% ipython --no-banner

In [1]: import numpy as np

In [2]: from numpy import linalg as LA

In [3]: np.set_printoptions(precision=2, suppress=True, linewidth=120, floatmode="fixed")

In [4]: out = np.array([[-3, -3, 2, -1, 1],
   ...:     [0, -1, 1, -1, -2],
   ...:     [1, -3, -3, -3, 2],
   ...:     [2, 0, 0, -3, -3],
   ...:     [3, 3, 0, 1, 3]])

In [5]: F = out.T @ out

In [6]: F
Out[6]: 
array([[23, 15, -9, -3,  2],
       [15, 28,  2, 16,  2],
       [-9,  2, 14,  6, -6],
       [-3, 16,  6, 21,  7],
       [ 2,  2, -6,  7, 27]])

In [7]: vec = np.array([2, 2, 1, 2, 1])

In [8]: rhs = F @ vec

In [9]: rhs
Out[9]: array([ 63, 122,   6,  81,  43])

In [10]: LA.solve(F, rhs + F[:, 2])
Out[10]: array([2.00, 2.00, 2.00, 2.00, 1.00])

In [11]: LA.solve(F.T, F[4])
Out[11]: array([0.00, 0.00, 0.00, 0.00, 1.00])

In [12]: np.round(LA.solve(F, F[:, 3]), 2) + 0
Out[12]: array([0.00, 0.00, 0.00, 1.00, 0.00])

In [13]: LA.solve(F, rhs)
Out[13]: array([2.00, 2.00, 1.00, 2.00, 1.00])

In [14]: M = np.loadtxt("dump.csv", delimiter=",")

In [15]: M
Out[15]: 
array([[ 2.00,  3.00,  4.00,  5.00],
       [ 6.00,  7.00,  8.00,  9.00],
       [10.00, 11.00, 12.00, 13.00]])

In [16]: np.unique(M.round(6), axis=0).shape
Out[16]: (3, 4)

In [17]: out = M / np.sqrt((M ** 2).mean(axis=1, keepdims=True))

In [18]: LA.norm(out, axis=1)
Out[18]: array([2.00, 2.00, 2.00])

In [19]: out[2]
Out[19]: array([0.87, 0.95, 1.04, 1.13])

In [20]: LA.matrix_rank(M - M.mean(axis=1, keepdims=True))
Out[20]: np.int64(1)

In [21]: Uu, sig, Vt = LA.svd(M, full_matrices=False)

In [22]: np.round(Vt @ Vt.T, 2) + 0
Out[22]: 
array([[1.00, 0.00, 0.00],
       [0.00, 1.00, 0.00],
       [0.00, 0.00, 1.00]])

In [23]: np.round(sig / sig[0], 2) + 0
Out[23]: array([1.00, 0.05, 0.00])

In [24]: round(float(np.sqrt((sig ** 2).sum())), 2), round(LA.norm(M), 2)
Out[24]: (28.6, np.float64(28.6))

In [25]: Uu.shape, sig.shape, Vt.shape
Out[25]: ((3, 3), (3,), (3, 4))

In [26]: arr = np.load("sample17.npy")

In [27]: arr
Out[27]: 
array([[4, 0, 2, 2, 2],
       [0, 0, 0, 0, 0],
       [2, 0, 1, 1, 1],
       [2, 0, 1, 1, 1],
       [2, 0, 1, 1, 1]])

In [28]: np.argsort(-LA.norm(arr, axis=0).round(6), kind="stable")[:3]
Out[28]: array([0, 2, 3])

In [29]: LA.cond(arr) > 100
Out[29]: np.True_

In [30]: round(float(LA.norm(arr, 2) / LA.norm(arr)), 2)
Out[30]: 1.0

In [31]: [round(float(x), 2) for x in LA.svd(arr, compute_uv=False)[:3]]
Out[31]: [7.0, 0.0, 0.0]

In [32]: rng = np.random.default_rng(530)

In [33]: out = arr + rng.integers(-2, 3, (5, 1)) @ rng.integers(-2, 3, (1, 5))

In [34]: out
Out[34]: 
array([[ 2,  2,  2,  4,  3],
       [ 2, -2,  0, -2, -1],
       [ 4, -2,  1, -1,  0],
       [-2,  4,  1,  5,  3],
       [ 6, -4,  1, -3, -1]])

In [35]: np.abs(out - arr).sum(axis=1)
Out[35]: array([ 7,  7,  7, 14, 14])

In [36]: LA.matrix_rank(out - arr, tol=1e-8)
Out[36]: np.int64(1)

In [37]: feats = np.loadtxt("mat.csv", delimiter=",")

In [38]: feats
Out[38]: 
array([[ -1.00,  -5.00,  -2.00,  -2.00],
       [ -1.00,  -5.00,  -2.00,  -2.00],
       [ -3.00, -15.00,  -6.00,  -6.00],
       [ -3.00, -15.00,  -6.00,  -6.00]])

In [39]: out = feats[0, 0] * feats[1:] - np.outer(feats[1:, 0], feats[0])

In [40]: out
Out[40]: 
array([[0.00, 0.00, 0.00, 0.00],
       [0.00, 0.00, 0.00, 0.00],
       [0.00, 0.00, 0.00, 0.00]])

In [41]: LA.matrix_rank(out), LA.matrix_rank(feats)
Out[41]: (np.int64(0), np.int64(1))

In [42]: lab = rng.permutation(4)

In [43]: lab
Out[43]: array([0, 2, 1, 3])

In [44]: out = feats[lab][:, lab]

In [45]: np.diag(out)
Out[45]: array([-1.00, -6.00, -5.00, -6.00])

In [46]: np.round(np.sort(np.abs(LA.eigvals(out))), 2) + 0
Out[46]: array([ 0.00,  0.00,  0.00, 18.00])

In [47]: np.trace(out)
Out[47]: np.float64(-18.0)

In [48]: out
Out[48]: 
array([[ -1.00,  -2.00,  -5.00,  -2.00],
       [ -3.00,  -6.00, -15.00,  -6.00],
       [ -1.00,  -2.00,  -5.00,  -2.00],
       [ -3.00,  -6.00, -15.00,  -6.00]])

In [49]: K = np.load("arr.npy")

In [50]: K
Out[50]: 
array([[0.33, 0.33, 0.33, 0.00, 0.00],
       [0.00, 0.50, 0.50, 0.00, 0.00],
       [0.00, 0.33, 0.67, 0.00, 0.00],
       [0.00, 0.00, 0.33, 0.33, 0.33],
       [0.00, 0.00, 0.00, 0.50, 0.50]])

In [51]: gram = K.T @ K

In [52]: np.diag(gram)
Out[52]: array([0.11, 0.47, 0.92, 0.36, 0.36])

In [53]: np.allclose(gram, gram.T)
Out[53]: True

In [54]: (K @ K.T).shape
Out[54]: (5, 5)

In [55]: gram
Out[55]: 
array([[0.11, 0.11, 0.11, 0.00, 0.00],
       [0.11, 0.47, 0.58, 0.00, 0.00],
       [0.11, 0.58, 0.92, 0.11, 0.11],
       [0.00, 0.00, 0.11, 0.36, 0.36],
       [0.00, 0.00, 0.11, 0.36, 0.36]])

In [56]: rk = LA.matrix_rank(K)

In [57]: rk
Out[57]: np.int64(4)

In [58]: ns = LA.svd(K)[2][rk:].T

In [59]: ns.shape
Out[59]: (5, 1)

In [60]: np.allclose(K @ ns, 0)
Out[60]: True

In [61]: [int(LA.matrix_rank(K[:i])) for i in range(1, len(K) + 1)]
Out[61]: [1, 2, 3, 4, 4]

In [62]: np.round(ns @ ns.T, 2) + 0
Out[62]: 
array([[ 0.00,  0.00,  0.00,  0.00,  0.00],
       [ 0.00,  0.00,  0.00,  0.00,  0.00],
       [ 0.00,  0.00,  0.00,  0.00,  0.00],
       [ 0.00,  0.00,  0.00,  0.50, -0.50],
       [ 0.00,  0.00,  0.00, -0.50,  0.50]])

In [63]: K @ np.ones(5)
Out[63]: array([1.00, 1.00, 1.00, 1.00, 1.00])

In [64]: LA.matrix_power(K, 2)
Out[64]: 
array([[0.11, 0.39, 0.50, 0.00, 0.00],
       [0.00, 0.42, 0.58, 0.00, 0.00],
       [0.00, 0.39, 0.61, 0.00, 0.00],
       [0.00, 0.11, 0.33, 0.28, 0.28],
       [0.00, 0.00, 0.17, 0.42, 0.42]])

In [65]: pr = np.eye(5)[3]

In [66]: for _ in range(5):
    ...:     pr = pr @ K
    ...:     print(pr.round(2))
    ...: 
[0.00 0.00 0.33 0.33 0.33]
[0.00 0.11 0.33 0.28 0.28]
[0.00 0.17 0.37 0.23 0.23]
[0.00 0.21 0.41 0.19 0.19]
[0.00 0.24 0.44 0.16 0.16]

In [67]: Uu, sig, Vt = LA.svd(K)

In [68]: np.argmax(sig[:-1] / (sig[1:] + 1e-6)) + 1
Out[68]: np.int64(4)

In [69]: sig.round(2) + 0
Out[69]: array([1.17, 0.84, 0.32, 0.21, 0.00])

In [70]: out = Uu[:, :4] @ np.diag(sig[:4]) @ Vt[:4]

In [71]: round(float(np.abs(K - out).max()), 2)
Out[71]: 0.0

In [72]: round(LA.norm(K - out, 2), 2), np.round(sig[4], 2)
Out[72]: (np.float64(0.0), np.float64(0.0))

In [73]: LA.matrix_rank(out)
Out[73]: np.int64(4)

In [74]: out = np.array([[0, 0], [0, 2], [2, 0], [0, 2], [1, 0]])

In [75]: K @ out
Out[75]: 
array([[0.67, 0.67],
       [1.00, 1.00],
       [1.33, 0.67],
       [1.00, 0.67],
       [0.50, 1.00]])

In [76]: np.einsum("ik,kj->ji", K, out)
Out[76]: 
array([[0.67, 1.00, 1.33, 1.00, 0.50],
       [0.67, 1.00, 0.67, 0.67, 1.00]])

In [77]: np.einsum("ij,ij->i", K, K)
Out[77]: array([0.33, 0.50, 0.56, 0.33, 0.50])

In [78]: np.einsum("ik,kj->ij", K, out)
Out[78]: 
array([[0.67, 0.67],
       [1.00, 1.00],
       [1.33, 0.67],
       [1.00, 0.67],
       [0.50, 1.00]])

In [79]: LA.matrix_rank(np.vstack([K, out.T]))
Out[79]: np.int64(5)

In [80]: out.T @ K.T
Out[80]: 
array([[0.67, 1.00, 1.33, 1.00, 0.50],
       [0.67, 1.00, 0.67, 0.67, 1.00]])

In [81]: np.vstack([K, out.T]).shape
Out[81]: (7, 5)

In [82]: W0 = np.loadtxt("out2.csv", delimiter=",")

In [83]: W0
Out[83]: 
array([[ 0.13,  0.31, -0.13,  0.04],
       [ 0.31,  0.72, -0.31,  0.10],
       [-0.13, -0.31,  0.13, -0.04],
       [ 0.04,  0.10, -0.04,  0.01]])

In [84]: def softmax(z):
    ...:     e = np.exp(z - z.max(axis=-1, keepdims=True))
    ...:     return e / e.sum(axis=-1, keepdims=True)
    ...: 

In [85]: softmax(10 * W0[3])
Out[85]: array([0.25, 0.45, 0.10, 0.19])

In [86]: att = W0 @ W0.T / np.sqrt(4)

In [87]: softmax(att).round(6).argmax(axis=1)
Out[87]: array([1, 1, 2, 1])

In [88]: softmax(att)
Out[88]: 
array([[0.25, 0.28, 0.22, 0.24],
       [0.26, 0.32, 0.19, 0.23],
       [0.24, 0.22, 0.28, 0.25],
       [0.25, 0.26, 0.24, 0.25]])

In [89]: out = W0 / np.sqrt((W0 ** 2).mean(axis=1, keepdims=True))

In [90]: W0 - W0.mean(axis=1, keepdims=True)
Out[90]: 
array([[ 0.04,  0.22, -0.22, -0.04],
       [ 0.10,  0.51, -0.51, -0.10],
       [-0.04, -0.22,  0.22,  0.04],
       [ 0.01,  0.07, -0.07, -0.01]])

In [91]: out[3]
Out[91]: array([ 0.73,  1.70, -0.73,  0.24])

In [92]: LA.matrix_rank(W0 - W0.mean(axis=1, keepdims=True))
Out[92]: np.int64(1)

In [93]: LA.norm(out, axis=1)
Out[93]: array([2.00, 2.00, 2.00, 2.00])

In [94]: evals, V = LA.eigh(W0)

In [95]: vec = np.array([3, 3, 2, 1])

In [96]: round(vec @ W0 @ vec / (vec @ vec), 2), np.round(evals[0], 2), np.round(evals[-1], 2)
Out[96]: (np.float64(0.4), np.float64(-0.0), np.float64(1.0))

In [97]: np.round(vec @ W0 @ vec, 2)
Out[97]: np.float64(9.19)

In [98]: np.unique(W0.round(6), axis=0).shape
Out[98]: (4, 4)

In [99]: LA.lstsq(W0[:-1].T, W0[-1])[2]
Out[99]: np.int32(1)

In [100]: np.allclose(W0[:-1].T @ LA.lstsq(W0[:-1].T, W0[-1])[0], W0[-1])
Out[100]: True

In [101]: W0 @ LA.pinv(W0) @ W0
Out[101]: 
array([[ 0.13,  0.31, -0.13,  0.04],
       [ 0.31,  0.72, -0.31,  0.10],
       [-0.13, -0.31,  0.13, -0.04],
       [ 0.04,  0.10, -0.04,  0.01]])

In [102]: np.round(np.trace(LA.pinv(W0) @ W0), 2)
Out[102]: np.float64(1.0)

In [103]: hat = np.triu(np.array([[5, 3, -5, 2], [-4, 1, 0, -5], [2, -4, -5, -1], [4, -5, 3, -2]]), 1) + np.eye(4)

In [104]: out = hat @ W0 @ LA.inv(hat)

In [105]: np.round(np.poly(out), 2) + 0
Out[105]: array([ 1.00, -1.00,  0.00,  0.00,  0.00])

In [106]: round(LA.det(out), 2)
Out[106]: np.float64(-0.0)

In [107]: X = np.load("x.npy")

In [108]: X
Out[108]: 
array([[ 1.21, -9.56, -2.68],
       [-4.48,  8.82, -1.45],
       [-7.97, -4.82,  3.64],
       [-4.14,  4.76, -7.76],
       [ 8.69,  0.59, -4.91],
       [-2.77,  9.31,  2.39],
       [-9.42,  1.30, -3.08],
       [-4.42,  4.10, -7.98],
       [-9.67, -2.21,  1.24],
       [ 9.43,  3.05, -1.32],
       [-0.67,  6.28,  7.76],
       [-0.99,  2.69,  9.58],
       [-1.80,  2.25,  9.58],
       [ 1.42, -9.42, -3.03],
       [ 2.20,  8.37, -5.00],
       [-1.15,  7.88,  6.05],
       [ 4.26,  7.30,  5.35],
       [ 1.63, -1.24, -9.79],
       [-3.44, -5.01,  7.94],
       [-2.94, -9.52,  0.81],
       [ 2.06,  7.46,  6.34],
       [ 7.83,  5.81, -2.21],
       [-6.45,  0.71, -7.61],
       [-1.70, -8.34, -5.24],
       [-4.39,  2.58,  8.61],
       [ 5.44, -1.66,  8.23],
       [ 8.02,  4.96,  3.33],
       [-8.54, -1.88, -4.85]])

In [109]: Xs = X - X.mean(axis=0)

In [110]: V = LA.svd(Xs)[2][:1]

In [111]: out = Xs - Xs @ V.T @ V

In [112]: LA.norm(out, axis=1).round(6).argmax()
Out[112]: np.int64(4)

In [113]: np.diag(V.T @ V)
Out[113]: array([0.15, 0.43, 0.43])

In [114]: round(LA.norm(out) / LA.norm(Xs), 2)
Out[114]: np.float64(0.75)
